% python3 -q
>>> import numpy as np
>>> from numpy import linalg as LA
>>> np.set_printoptions(suppress=True, linewidth=140)
>>> t = np.deg2rad(55)
>>> E = np.eye(4)
>>> E[np.ix_([0, 2], [0, 2])] = [[np.cos(t), -np.sin(t)], [np.sin(t), np.cos(t)]]
>>> E.round(1)
array([[ 0.6,  0. , -0.8,  0. ],
       [ 0. ,  1. ,  0. ,  0. ],
       [ 0.8,  0. ,  0.6,  0. ],
       [ 0. ,  0. ,  0. ,  1. ]])
>>> np.round(E @ E, 1)
array([[-0.3,  0. , -0.9,  0. ],
       [ 0. ,  1. ,  0. ,  0. ],
       [ 0.9,  0. , -0.3,  0. ],
       [ 0. ,  0. ,  0. ,  1. ]])
>>> np.flatnonzero(LA.matrix_power((E != 0) + (E.T != 0) + np.eye(4), 4)[2])
array([0, 2])
>>> X = np.load("test14.npy")
>>> X.round(1)
array([[-0.1,  0.6,  0.1, -0.7],
       [-0.1, -0.3, -0.9, -0.4],
       [-0.5,  0.6, -0.3,  0.5],
       [-0.9, -0.4,  0.3, -0.1]])
>>> np.round(X @ X.T, 1) + 0
array([[1., 0., 0., 0.],
       [0., 1., 0., 0.],
       [0., 0., 1., 0.],
       [0., 0., 0., 1.]])
>>> np.round(LA.norm(X, axis=0), 1)
array([1., 1., 1., 1.])
>>> u = np.array([1, 2, 6, 6])
>>> A2 = X + np.outer(u, np.eye(4)[3])
>>> LA.matrix_rank(A2 - X)
np.int64(1)
>>> A2.round(1)
array([[-0.1,  0.6,  0.1,  0.3],
       [-0.1, -0.3, -0.9,  1.6],
       [-0.5,  0.6, -0.3,  6.5],
       [-0.9, -0.4,  0.3,  5.9]])
>>> round(LA.det(A2) / LA.det(X), 1), round(1 + LA.solve(X, u)[3], 1)
(np.float64(2.0), np.float64(2.0))
>>> u, v = X[3], X[0]
>>> round(float(u @ v), 1)
0.0
>>> np.round(u @ u, 1)
np.float64(1.0)
>>> pr = (u @ v) / (u @ u) * u
>>> LA.matrix_rank(np.outer(u, v))
np.int64(1)
>>> np.round(np.outer(u, v), 1) + 0
array([[ 0.1, -0.6, -0.1,  0.6],
       [ 0.1, -0.3,  0. ,  0.3],
       [ 0. ,  0.2,  0. , -0.2],
       [ 0. , -0.1,  0. ,  0.1]])
>>> np.round((v - pr) @ u, 1)
np.float64(0.0)
>>> F = np.array([[-1.0, 1.0, 1.0, 1.0, 1.0, 1.0, 1.0, 1.0],
...     [1.0, -1.0, 1.0, 1.0, 1.0, 1.0, 1.0, 1.0],
...     [1.0, 1.0, -1.0, 1.0, 1.0, 1.0, 1.0, 1.0],
...     [1.0, 1.0, 1.0, -1.0, 1.0, 1.0, 1.0, 1.0],
...     [1.0, 1.0, 1.0, 1.0, -1.0, 1.0, 1.0, 1.0],
...     [1.0, 1.0, 1.0, 1.0, 1.0, -1.0, 1.0, 1.0],
...     [1.0, 1.0, 1.0, 1.0, 1.0, 1.0, -1.0, 1.0],
...     [1.0, 1.0, 1.0, 1.0, 1.0, 1.0, 1.0, -1.0]])
>>> # equal to its transpose
>>> A2 = F / LA.norm(F, axis=1, keepdims=True)
>>> cov = A2 @ A2.T
>>> np.argwhere(np.triu(np.abs(cov) > 0.95, 1))
array([], shape=(0, 2), dtype=int64)
>>> (cov - 2 * np.eye(8)).round(6).argmax(axis=1)
array([1, 0, 0, 0, 0, 0, 0, 0])
>>> round(float(np.degrees(np.arccos(np.clip(cov[2, 4], -1, 1)))), 1)
60.0
>>> (np.abs(cov) > 0.9).astype(int)
array([[1, 0, 0, 0, 0, 0, 0, 0],
       [0, 1, 0, 0, 0, 0, 0, 0],
       [0, 0, 1, 0, 0, 0, 0, 0],
       [0, 0, 0, 1, 0, 0, 0, 0],
       [0, 0, 0, 0, 1, 0, 0, 0],
       [0, 0, 0, 0, 0, 1, 0, 0],
       [0, 0, 0, 0, 0, 0, 1, 0],
       [0, 0, 0, 0, 0, 0, 0, 1]])
>>> cov.round(1)
array([[1. , 0.5, 0.5, 0.5, 0.5, 0.5, 0.5, 0.5],
       [0.5, 1. , 0.5, 0.5, 0.5, 0.5, 0.5, 0.5],
       [0.5, 0.5, 1. , 0.5, 0.5, 0.5, 0.5, 0.5],
       [0.5, 0.5, 0.5, 1. , 0.5, 0.5, 0.5, 0.5],
       [0.5, 0.5, 0.5, 0.5, 1. , 0.5, 0.5, 0.5],
       [0.5, 0.5, 0.5, 0.5, 0.5, 1. , 0.5, 0.5],
       [0.5, 0.5, 0.5, 0.5, 0.5, 0.5, 1. , 0.5],
       [0.5, 0.5, 0.5, 0.5, 0.5, 0.5, 0.5, 1. ]])
